$ python3 -q
>>> import numpy as np
>>> import numpy.linalg as la
>>> np.set_printoptions(precision=2, suppress=True, linewidth=120, legacy="1.25")
>>> W0 = np.load("mat.npy")
>>> print(W0)
[[2 4 1 3 2 0 1 1 2 0 3]
 [4 4 1 3 1 3 2 2 1 1 3]
 [1 1 2 2 0 0 1 1 3 2 2]
 [3 3 2 2 1 4 0 2 1 3 1]
 [2 1 0 1 2 0 3 2 4 2 2]
 [0 3 0 4 0 2 2 2 2 2 3]
 [1 2 1 0 3 2 4 3 0 3 3]
 [1 2 1 2 2 2 3 4 0 2 1]
 [2 1 3 1 4 2 0 0 0 3 3]
 [0 1 2 3 2 2 3 2 3 0 2]
 [3 3 2 1 2 3 3 1 3 2 2]]
>>> print((W0 + W0.T) / 2)
[[2. 4. 1. 3. 2. 0. 1. 1. 2. 0. 3.]
 [4. 4. 1. 3. 1. 3. 2. 2. 1. 1. 3.]
 [1. 1. 2. 2. 0. 0. 1. 1. 3. 2. 2.]
 [3. 3. 2. 2. 1. 4. 0. 2. 1. 3. 1.]
 [2. 1. 0. 1. 2. 0. 3. 2. 4. 2. 2.]
 [0. 3. 0. 4. 0. 2. 2. 2. 2. 2. 3.]
 [1. 2. 1. 0. 3. 2. 4. 3. 0. 3. 3.]
 [1. 2. 1. 2. 2. 2. 3. 4. 0. 2. 1.]
 [2. 1. 3. 1. 4. 2. 0. 0. 0. 3. 3.]
 [0. 1. 2. 3. 2. 2. 3. 2. 3. 0. 2.]
 [3. 3. 2. 1. 2. 3. 3. 1. 3. 2. 2.]]
>>> print(round(np.abs(la.eigvals(W0)).max(), 2))
20.93
>>> print(W0 @ W0)
[[49 51 28 35 34 41 33 31 31 36 43]
 [51 71 31 56 39 51 48 46 40 42 59]
 [28 31 29 27 30 31 24 22 23 29 33]
 [35 56 27 58 29 40 40 40 41 32 51]
 [34 39 30 29 47 35 40 33 26 37 45]
 [41 51 31 40 35 54 39 39 26 41 43]
 [33 48 24 40 40 39 62 49 41 38 50]
 [31 46 22 40 33 39 49 48 30 37 42]
 [31 40 23 41 26 26 41 30 53 28 42]
 [36 42 29 32 37 41 38 37 28 48 44]
 [43 59 33 51 45 43 50 42 42 44 63]]
>>> print(np.sort(np.abs(la.eigvals(W0))))
[ 0.52  1.37  1.47  2.2   3.01  3.7   3.83  4.98  5.73  6.29 20.93]
>>> print(np.allclose(W0, W0.T))
True
>>> print(round(float(la.det(W0)), 2))
-367230.0
>>> x0 = np.array([4, 1, 5, 3, 2, 4, 0, 2, 3, 0, 3])
>>> h = np.maximum(W0 @ x0, 0)
>>> print(np.maximum(W0 @ (3 * x0), 0))
[141 192 114 177 114 126 120 120 156 153 183]
>>> print(W0.T @ h)
[1008 1269  765 1079  925 1061 1027  934  903  955 1210]
>>> print(h)
[47 64 38 59 38 42 40 40 52 51 61]
>>> print(np.flatnonzero(h > 1e-9))
[ 0  1  2  3  4  5  6  7  8  9 10]
>>> print(np.maximum(W0 @ x0, 0) - np.maximum(-W0 @ x0, 0))
[47 64 38 59 38 42 40 40 52 51 61]
>>> mat = np.load("data.npy")
>>> print(mat)
[[ 2 -3  1 -2  2  3 -1  0  3  4  1 -3 -4 -2]
 [-3 -6 -4 -1  5 -2  0 -2  0  3  0  0  0  0]
 [ 1 -4  4  2  5  5 -1  1  1  3  2 -3  2 -3]
 [-2 -1  2  2 -4  0 -2  2  2  4 -1 -6  1 -3]
 [ 2  5  5 -4  4  3 -1 -2  1  5 -1  2  3 -4]
 [ 3 -2  5  0  3  6  2  4 -2  0 -5 -2  6  0]
 [-1  0 -1 -2 -1  2 -2 -1  5  5 -3 -4  1  0]
 [ 0 -2  1  2 -2  4 -1  4  3  0 -2  3  0  1]
 [ 3  0  1  2  1 -2  5  3  6  1  2  1  1  2]
 [ 4  3  3  4  5  0  5  0  1  0  0  1  0 -2]
 [ 1  0  2 -1 -1 -5 -3 -2  2  0 -2  4 -1  1]
 [-3  0 -3 -6  2 -2 -4  3  1  1  4  0 -2 -6]
 [-4  0  2  1  3  6  1  0  1  0 -1 -2  2 -1]
 [-2  0 -3 -3 -4  0  0  1  2 -2  1 -6 -1 -4]]
>>> Q, vecs = la.qr(W0[:, :5])[0], la.qr(W0[:, 5:])[0]
>>> sv = la.svd(Q.T @ vecs, compute_uv=False)
>>> print(np.degrees(np.arccos(sv.clip(0, 1))))
[ 6.39 35.9  41.66 69.87 85.59]
>>> X = np.array([[-6.0, 3.0, -5.0, 3.0],
...     [-9.0, 6.0, -7.0, 3.0],
...     [0.0, 0.0, 1.0, 0.0],
...     [-9.0, 3.0, -7.0, 6.0]])
>>> rank = la.matrix_rank(X)
>>> print(rank)
3
>>> N = la.svd(X)[2][rank:].T
>>> print([int(la.matrix_rank(np.delete(X, i, axis=0))) for i in range(4)])
[3, 3, 3, 3]
>>> print(np.round(N @ N.T, 2) + 0)
[[0.33 0.33 0.   0.33]
 [0.33 0.33 0.   0.33]
 [0.   0.   0.   0.  ]
 [0.33 0.33 0.   0.33]]
>>> print([int(la.matrix_rank(X[:i])) for i in range(1, len(X) + 1)])
[1, 2, 3, 3]
>>> print(la.matrix_rank(X.T @ X), la.matrix_rank(X @ X.T))
3 3
>>> print(N.shape)
(4, 1)
>>> left, sv, Vt = la.svd(X)
>>> print(sv.round(2) + 0)
[20.5   3.    0.88  0.  ]
>>> print(np.argmax(sv[:-1] / (sv[1:] + 1e-6)) + 1)
3
>>> Y = left[:, :3] @ np.diag(sv[:3]) @ Vt[:3]
>>> print(la.matrix_rank(Y))
3
>>> print(np.round(la.norm(X - Y) / la.norm(X), 2))
0.0
>>> print(round(np.abs(X - Y).max(), 2))
0.0
>>> u = np.array([-3, 3, -3])
>>> print(np.cross(X[2, :3], X[3, :3]))
[-3. -9.  0.]
>>> M = np.loadtxt("dump.csv", delimiter=",")
>>> print(M)
[[ 0.03 -0.09  0.03 -0.03  0.03  0.03 -0.09 -0.09]
 [-0.09  0.28 -0.09  0.09 -0.09 -0.09  0.28  0.28]
 [ 0.03 -0.09  0.03 -0.03  0.03  0.03 -0.09 -0.09]
 [-0.03  0.09 -0.03  0.03 -0.03 -0.03  0.09  0.09]
 [ 0.03 -0.09  0.03 -0.03  0.03  0.03 -0.09 -0.09]
 [ 0.03 -0.09  0.03 -0.03  0.03  0.03 -0.09 -0.09]
 [-0.09  0.28 -0.09  0.09 -0.09 -0.09  0.28  0.28]
 [-0.09  0.28 -0.09  0.09 -0.09 -0.09  0.28  0.28]]
>>> w, vecs = la.eigh(M)
>>> x0 = np.array([0, 2, 5, 5, 1, 4, 1, 1])
>>> print(vecs * np.maximum(w, 0) @ vecs.T)
[[ 0.03 -0.09  0.03 -0.03  0.03  0.03 -0.09 -0.09]
 [-0.09  0.28 -0.09  0.09 -0.09 -0.09  0.28  0.28]
 [ 0.03 -0.09  0.03 -0.03  0.03  0.03 -0.09 -0.09]
 [-0.03  0.09 -0.03  0.03 -0.03 -0.03  0.09  0.09]
 [ 0.03 -0.09  0.03 -0.03  0.03  0.03 -0.09 -0.09]
 [ 0.03 -0.09  0.03 -0.03  0.03  0.03 -0.09 -0.09]
 [-0.09  0.28 -0.09  0.09 -0.09 -0.09  0.28  0.28]
 [-0.09  0.28 -0.09  0.09 -0.09 -0.09  0.28  0.28]]
>>> print(vecs * np.abs(w) @ vecs.T)
[[ 0.03 -0.09  0.03 -0.03  0.03  0.03 -0.09 -0.09]
 [-0.09  0.28 -0.09  0.09 -0.09 -0.09  0.28  0.28]
 [ 0.03 -0.09  0.03 -0.03  0.03  0.03 -0.09 -0.09]
 [-0.03  0.09 -0.03  0.03 -0.03 -0.03  0.09  0.09]
 [ 0.03 -0.09  0.03 -0.03  0.03  0.03 -0.09 -0.09]
 [ 0.03 -0.09  0.03 -0.03  0.03  0.03 -0.09 -0.09]
 [-0.09  0.28 -0.09  0.09 -0.09 -0.09  0.28  0.28]
 [-0.09  0.28 -0.09  0.09 -0.09 -0.09  0.28  0.28]]
>>> print(np.round(la.eigvalsh(M[1:, 1:]), 2) + 0)
[0.   0.   0.   0.   0.   0.   0.97]
>>> print(round(float(np.abs(M).sum(axis=1).max()), 2), round(float(np.abs(w).max()), 2))
1.31 1.0
